$ ipython --no-banner

In [1]: import numpy as np

In [2]: np.set_printoptions(precision=1, suppress=True, linewidth=160)

In [3]: out = np.array([[-3, -3, -2, 1, 2],
   ...:     [3, 1, 1, 1, -2],
   ...:     [-3, -3, -1, -3, -3],
   ...:     [-3, 1, -1, -3, 3],
   ...:     [-2, 2, -3, 2, 3],
   ...:     [2, -3, 1, -3, -1],
   ...:     [-3, 2, 2, 2, -3]])

In [4]: F = out.T @ out

In [5]: print(F)
[[ 53   2  17   2 -11]
 [  2  37   4  21   7]
 [ 17   4  21   0 -22]
 [  2  21   0  37   3]
 [-11   7 -22   3  45]]

In [6]: print(F[4] @ F[1])
527

In [7]: print(round(float(np.linalg.norm(F, 2)), 1))
74.4

In [8]: print(np.linalg.norm(F, axis=0))
[56.8 43.3 35.1 42.7 51.8]

In [9]: print(round(float(np.linalg.norm(F, 1)), 1), np.round(np.linalg.norm(F, np.inf), 1))
88.0 88.0

In [10]: print(np.linalg.norm(F, axis=1).argmax())
0

In [11]: print(np.linalg.norm(F, axis=1))
[56.8 43.3 35.1 42.7 51.8]

In [12]: print(round(float(np.linalg.norm(F[4] - F[1])), 1))
59.3

In [13]: print(round(float(np.linalg.norm(F, "nuc")), 1))
193.0

In [14]: print(round(np.linalg.norm(F[4], 1), 1), np.round(np.linalg.norm(F[4], np.inf), 1))
88.0 45.0

In [15]: q = F.astype(float).copy()

In [16]: for j in range(5):
    ...:     q[:, j] -= q[:, :j] @ (q[:, :j].T @ q[:, j])
    ...:     q[:, j] /= np.linalg.norm(q[:, j])
    ...: 

In [17]: print(np.round(q.T @ q, 1) + 0)
[[1. 0. 0. 0. 0.]
 [0. 1. 0. 0. 0.]
 [0. 0. 1. 0. 0.]
 [0. 0. 0. 1. 0.]
 [0. 0. 0. 0. 1.]]

In [18]: ev, vecs = np.linalg.eigh(F)

In [19]: x = np.array([0, 1, 1, 1, 1])

In [20]: print((np.sign(vecs[:, -1].round(6)) == np.sign(vecs[0, -1].round(6))).astype(int))
[1 0 1 0 0]

In [21]: print(x @ F @ x)
166

In [22]: print(np.linalg.eigvalsh(F[1:, 1:]))
[ 5.8 17.4 53.8 63. ]

In [23]: print(np.abs(F).sum(axis=1).max(), round(np.abs(ev).max(), 1))
88 74.4

In [24]: print(np.round(vecs * np.maximum(ev, 0) @ vecs.T, 1) + 0)
[[ 53.   2.  17.   2. -11.]
 [  2.  37.   4.  21.   7.]
 [ 17.   4.  21.   0. -22.]
 [  2.  21.   0.  37.   3.]
 [-11.   7. -22.   3.  45.]]
